$ python -q
>>> import numpy as np
>>> import numpy.linalg as la
>>> np.set_printoptions(precision=1, suppress=True, linewidth=140)
>>> rd = lambda a: np.round(a, 1) + 0
>>> Z = np.array([[6, 8, 2]])
>>> rng = np.random.default_rng(15339)
>>> mat = rng.normal(size=(17, 1)) @ Z + np.array([2, 2, -2])
>>> rd(mat)
array([[  6.9,   8.6,  -0.4],
       [ -2.4,  -3.9,  -3.5],
       [  1.7,   1.6,  -2.1],
       [-11.6, -16.1,  -6.5],
       [  8. ,   9.9,   0. ],
       [ -2.8,  -4.4,  -3.6],
       [  4.4,   5.2,  -1.2],
       [  8.6,  10.8,   0.2],
       [  0.6,   0.1,  -2.5],
       [  1.6,   1.5,  -2.1],
       [ -2.7,  -4.3,  -3.6],
       [ 13.7,  17.6,   1.9],
       [  2.1,   2.2,  -2. ],
       [ 11. ,  14.1,   1. ],
       [  1.8,   1.8,  -2.1],
       [ 12. ,  15.4,   1.3],
       [ -1.6,  -2.8,  -3.2]])
>>> # looks like rank 2
>>> z = mat[:, 0] > np.median(mat[:, 0])
>>> r0 = mat[z].mean(axis=0) - mat[~z].mean(axis=0)
>>> ((mat - mat.mean(axis=0)) @ r0 > 0).astype(int)
array([1, 0, 0, 0, 1, 0, 1, 1, 0, 0, 0, 1, 0, 1, 0, 1, 0])
>>> rd((((mat - mat.mean(axis=0)) @ r0 > 0) == z).mean())
np.float64(0.9)
>>> Uu, sig, VT = la.svd(mat)
>>> np.argmax(sig[:-1] / (sig[1:] + 1e-6)) + 1
np.int64(2)
>>> rd(sig)
array([47.5,  9.8,  0. ])
>>> out = Uu[:, :2] @ np.diag(sig[:2]) @ VT[:2]
>>> print(la.matrix_rank(out))
2
>>> la.matrix_rank(mat, rtol=0.05)
np.int64(2)
>>> rd(la.norm(mat - out, 2)), rd(sig[2])
(np.float64(0.0), np.float64(0.0))
>>> rk = la.matrix_rank(mat)
>>> rk
np.int64(2)
>>> ns = la.svd(mat)[2][rk:].T
>>> print(rd(ns @ ns.T))
[[ 0.6 -0.5  0.1]
 [-0.5  0.4 -0.1]
 [ 0.1 -0.1  0. ]]
>>> print(ns.shape)
(3, 1)
>>> print([int(la.matrix_rank(mat[:, :j + 1])) for j in range(3)])
[1, 2, 2]
>>> rd(mat @ ns)
array([[0.],
       [0.],
       [0.],
       [0.],
       [0.],
       [0.],
       [0.],
       [0.],
       [0.],
       [0.],
       [0.],
       [0.],
       [0.],
       [0.],
       [0.],
       [0.],
       [0.]])
>>> def softmax(z):
...     e = np.exp(z - z.max(axis=-1, keepdims=True))
...     return e / e.sum(axis=-1, keepdims=True)
... 
>>> rd(softmax(mat).sum(axis=1))
array([1., 1., 1., 1., 1., 1., 1., 1., 1., 1., 1., 1., 1., 1., 1., 1., 1.])
>>> rd(softmax(mat[3]))
array([0., 0., 1.])
>>> print(rd(softmax(10 * mat[3])))
[0. 0. 1.]
>>> scores = mat @ mat.T / np.sqrt(3)
>>> softmax(scores).round(6).argmax(axis=1)
array([11,  3, 11,  3, 11,  3, 11, 11,  3, 11,  3, 11, 11, 11, 11, 11,  3])
>>> K = np.loadtxt("arr.csv", delimiter=",")
>>> K
array([[-7.4, -7.4, -2. ],
       [-4.9, -5.3, -2.2],
       [-3.9, -4.5, -2.2],
       [-2.6, -3.3, -2.2],
       [-2.5, -3.2, -2.2],
       [-2.1, -2.9, -2.2],
       [-2.1, -2.9, -2.2],
       [-1.5, -2.3, -2.2],
       [-0.8, -1.8, -2.2],
       [-0.7, -1.7, -2.2],
       [-0.5, -1.4, -2.1],
       [ 0.1, -0.9, -1.9],
       [ 0.2, -0.5, -1.2],
       [ 0.2, -0.5, -1.2],
       [ 0.3,  1.1,  1.2],
       [ 0.4,  1.3,  1.3],
       [ 0.9,  2.3,  1.9],
       [ 1. ,  2.5,  2. ],
       [ 1.4,  3.1,  2.4],
       [ 1.7,  3.6,  2.6],
       [ 2.6,  4.9,  3.2],
       [ 6.7, 10.6,  5.2],
       [ 6.8, 10.8,  5.2],
       [ 9. , 13.6,  6. ],
       [10.9, 16. ,  6.6],
       [12.2, 17.7,  7. ],
       [13.8, 19.6,  7.5],
       [14.2, 20.2,  7.6],
       [14.3, 20.4,  7.6],
       [20.9, 28.3,  9.3],
       [21.3, 28.8,  9.4],
       [22.2, 29.9,  9.6],
       [22.5, 30.2,  9.7],
       [23.1, 30.9,  9.8]])
>>> # rows 5 and 6 are equal
>>> dist = la.norm(K[:, None] - K[None], axis=-1)
>>> (dist + 1e9 * np.eye(34)).round(6).argmin(axis=1)
array([ 1,  2,  1,  4,  3,  6,  5,  5,  9,  8,  9, 10, 13, 12, 15, 14, 17, 16, 19, 18, 19, 22, 21, 24, 25, 24, 27, 28, 27, 30, 29, 32, 31,
       32])
>>> print(dist.shape)
(34, 34)
>>> dist[12].round(6).argsort(kind="stable")[:4]
array([12, 13, 11, 10])
>>> arr = np.load("block11.npy")
>>> print(arr)
[[ 1.7  1.   1.2  1.9]
 [ 0.8 -1.7  2.   1.3]
 [ 0.9  0.2  1.6 -2.4]
 [-0.2  2.5  0.3  1.5]
 [ 1.2 -1.   2.5  0.6]
 [-0.3  0.9  1.  -2.7]
 [ 1.6 -1.6  0.4 -1.9]
 [ 1.  -0.4  2.7  0.5]
 [-2.5 -1.4 -0.8  0.7]
 [-1.2 -0.1 -0.1  2.7]
 [-1.2 -1.2 -2.3  1. ]
 [ 0.  -1.1 -2.  -1.9]
 [-0.7 -2.7 -0.9  0.7]
 [-1.4 -1.7 -1.5 -1.3]
 [ 0.7  0.2  1.1  2.7]
 [ 0.6 -0.7  2.6  1.2]
 [-0.6  2.7 -0.2 -1.1]
 [ 2.5 -1.6  0.3  0.1]
 [ 1.8  0.4 -0.2  2.4]
 [ 1.6 -2.2  1.2  0. ]
 [ 1.1 -0.7  1.  -2.5]
 [ 1.9  1.8  1.4  0.8]
 [-0.4  0.3  3.   0.2]
 [-2.  -2.  -0.7 -0.6]
 [ 1.2  2.7 -0.2  0.2]
 [-1.9  0.8 -2.2 -0.1]]
>>> out = np.c_[arr[:, :2] @ np.array([[2, -2], [2, -1]]), np.array([-5, 3, 4, -5, -8, 1, 0, -9, 1, -3, -8, 3, 5, 0, -6, 0, -6, 4, 9, -9, -1, -9, 5, 9, 7, 3])]
>>> rd(out)
array([[ 5.4, -4.4, -5. ],
       [-1.8,  0.1,  3. ],
       [ 2.2, -2. ,  4. ],
       [ 4.6, -2.1, -5. ],
       [ 0.4, -1.4, -8. ],
       [ 1.2, -0.3,  1. ],
       [ 0. , -1.6,  0. ],
       [ 1.2, -1.6, -9. ],
       [-7.8,  6.4,  1. ],
       [-2.6,  2.5, -3. ],
       [-4.8,  3.6, -8. ],
       [-2.2,  1.1,  3. ],
       [-6.8,  4.1,  5. ],
       [-6.2,  4.5,  0. ],
       [ 1.8, -1.6, -6. ],
       [-0.2, -0.5,  0. ],
       [ 4.2, -1.5, -6. ],
       [ 1.8, -3.4,  4. ],
       [ 4.4, -4. ,  9. ],
       [-1.2, -1. , -9. ],
       [ 0.8, -1.5, -1. ],
       [ 7.4, -5.6, -9. ],
       [-0.2,  0.5,  5. ],
       [-8. ,  6. ,  9. ],
       [ 7.8, -5.1,  7. ],
       [-2.2,  3. ,  3. ]])
>>> la.matrix_rank(np.c_[arr, out])
np.int64(5)
>>> rd(la.norm(out - arr @ la.lstsq(arr, out)[0], axis=0))
array([ 0.,  0., 27.])
>>> rd(la.norm(la.qr(arr)[0].T @ out, axis=0) ** 2 / ((out ** 2).sum(axis=0) + 1e-12))
array([1. , 1. , 0.1])
>>> J = np.loadtxt("out12.csv", delimiter=",")
>>> J
array([[ 0., -6., -3.,  0.,  2.,  1.],
       [ 0., -6., -6.,  0.,  2.,  2.],
       [ 0.,  0.,  0.,  0.,  0.,  0.],
       [ 0., -6., -3.,  0., -2., -1.],
       [ 0., -6., -6.,  0., -2., -2.],
       [ 0.,  0.,  0.,  0.,  0.,  0.]])
>>> # columns 0 and 3 are equal
>>> Uu, sig, VT = la.svd(J)
>>> print(np.argmax(sig[:-1] / (sig[1:] + 1e-6)) + 1)
4
>>> rd(sig)
array([15.1,  5. ,  2.4,  0.8,  0. ,  0. ])
>>> out = Uu[:, :4] @ np.diag(sig[:4]) @ VT[:4]
>>> rd(la.norm(J - out, 2)), rd(sig[4])
(np.float64(0.0), np.float64(0.0))
>>> rd(la.norm(J - out) / la.norm(J))
np.float64(0.0)
>>> print(la.matrix_rank(J, rtol=0.05))
4
>>> print(la.lstsq(J[:-1].T, J[-1])[2])
4
>>> np.unique(J.round(6), axis=0).shape
(5, 6)
>>> out = np.array([[-9, 0, 2, 6, 1, -9, 8, -7, 5, -4, 6, 4],
...     [2, 9, -4, 2, 7, 7, 6, 7, 8, 4, 1, -5],
...     [-5, 0, -3, -9, 4, -4, -8, 2, -6, -5, 1, 2],
...     [6, 0, 2, 0, -7, -3, -4, -2, 5, 8, 8, 6],
...     [-3, 7, 0, -8, 9, -9, 6, -3, -3, -3, 4, 5],
...     [9, -8, -9, 8, -1, -6, 0, 5, 7, -5, -6, -9],
...     [1, 7, 5, 6, -3, -6, 2, 9, -1, 5, -2, 4],
...     [1, -3, -7, 7, -2, 1, 8, 2, -8, -2, -9, -2],
...     [9, -5, 3, -8, 8, 2, 9, 1, 9, 7, 4, -1],
...     [6, -7, 1, 7, 2, -8, 4, -5, -5, 3, 1, 4],
...     [-2, 7, -5, 1, 7, 2, -3, 7, -8, 8, -6, -3],
...     [-3, -3, 3, 7, 0, 0, -7, -9, 0, 8, -5, 2]])
>>> out[-1] = out[0]
>>> data = out + 0.3 * np.eye(12)
>>> data
array([[-8.7,  0. ,  2. ,  6. ,  1. , -9. ,  8. , -7. ,  5. , -4. ,  6. ,  4. ],
       [ 2. ,  9.3, -4. ,  2. ,  7. ,  7. ,  6. ,  7. ,  8. ,  4. ,  1. , -5. ],
       [-5. ,  0. , -2.7, -9. ,  4. , -4. , -8. ,  2. , -6. , -5. ,  1. ,  2. ],
       [ 6. ,  0. ,  2. ,  0.3, -7. , -3. , -4. , -2. ,  5. ,  8. ,  8. ,  6. ],
       [-3. ,  7. ,  0. , -8. ,  9.3, -9. ,  6. , -3. , -3. , -3. ,  4. ,  5. ],
       [ 9. , -8. , -9. ,  8. , -1. , -5.7,  0. ,  5. ,  7. , -5. , -6. , -9. ],
       [ 1. ,  7. ,  5. ,  6. , -3. , -6. ,  2.3,  9. , -1. ,  5. , -2. ,  4. ],
       [ 1. , -3. , -7. ,  7. , -2. ,  1. ,  8. ,  2.3, -8. , -2. , -9. , -2. ],
       [ 9. , -5. ,  3. , -8. ,  8. ,  2. ,  9. ,  1. ,  9.3,  7. ,  4. , -1. ],
       [ 6. , -7. ,  1. ,  7. ,  2. , -8. ,  4. , -5. , -5. ,  3.3,  1. ,  4. ],
       [-2. ,  7. , -5. ,  1. ,  7. ,  2. , -3. ,  7. , -8. ,  8. , -5.7, -3. ],
       [-9. ,  0. ,  2. ,  6. ,  1. , -9. ,  8. , -7. ,  5. , -4. ,  6. ,  4.3]])
>>> r0, v = data[5], data[8]
>>> rd(r0 @ v)
np.float64(30.7)
>>> rd(r0 @ r0)
np.float64(539.5)
>>> p = (r0 @ v) / (r0 @ r0) * r0
>>> rd(v - p)
array([ 8.5, -4.5,  3.5, -8.5,  8.1,  2.3,  9. ,  0.7,  8.9,  7.3,  4.3, -0.5])
>>> rd(np.outer(r0, v))
array([[ 81. , -45. ,  27. , -72. ,  72. ,  18. ,  81. ,   9. ,  83.7,  63. ,  36. ,  -9. ],
       [-72. ,  40. , -24. ,  64. , -64. , -16. , -72. ,  -8. , -74.4, -56. , -32. ,   8. ],
       [-81. ,  45. , -27. ,  72. , -72. , -18. , -81. ,  -9. , -83.7, -63. , -36. ,   9. ],
       [ 72. , -40. ,  24. , -64. ,  64. ,  16. ,  72. ,   8. ,  74.4,  56. ,  32. ,  -8. ],
       [ -9. ,   5. ,  -3. ,   8. ,  -8. ,  -2. ,  -9. ,  -1. ,  -9.3,  -7. ,  -4. ,   1. ],
       [-51.3,  28.5, -17.1,  45.6, -45.6, -11.4, -51.3,  -5.7, -53. , -39.9, -22.8,   5.7],
       [  0. ,   0. ,   0. ,   0. ,   0. ,   0. ,   0. ,   0. ,   0. ,   0. ,   0. ,   0. ],
       [ 45. , -25. ,  15. , -40. ,  40. ,  10. ,  45. ,   5. ,  46.5,  35. ,  20. ,  -5. ],
       [ 63. , -35. ,  21. , -56. ,  56. ,  14. ,  63. ,   7. ,  65.1,  49. ,  28. ,  -7. ],
       [-45. ,  25. , -15. ,  40. , -40. , -10. , -45. ,  -5. , -46.5, -35. , -20. ,   5. ],
       [-54. ,  30. , -18. ,  48. , -48. , -12. , -54. ,  -6. , -55.8, -42. , -24. ,   6. ],
       [-81. ,  45. , -27. ,  72. , -72. , -18. , -81. ,  -9. , -83.7, -63. , -36. ,   9. ]])
>>> rd((v - p) @ r0)
np.float64(0.0)
>>> rd(la.norm(r0 + v) ** 2 + la.norm(r0 - v) ** 2)
np.float64(2042.0)
>>> la.matrix_rank(np.outer(r0, v))
np.int64(1)
>>> O, V = la.qr(data[:, :4])[0], la.qr(data[:, 4:])[0]
>>> sig = la.svd(O.T @ V, compute_uv=False)
>>> rd(sig)
array([1. , 0.9, 0.9, 0.6])
>>> rd(la.norm(O @ O.T - V @ V.T, 2))
np.float64(1.0)
>>> Uu, sig, VT = la.svd(data, full_matrices=False)
>>> rd(sig)
array([34. , 28.6, 27.2, 24.2, 21. , 18.6, 14.9,  9.9,  7.3,  5.1,  3.1,  0.1])
>>> np.allclose(Uu * sig @ VT, data)
True
>>> rd(sig / sig[0])
array([1. , 0.8, 0.8, 0.7, 0.6, 0.5, 0.4, 0.3, 0.2, 0.2, 0.1, 0. ])
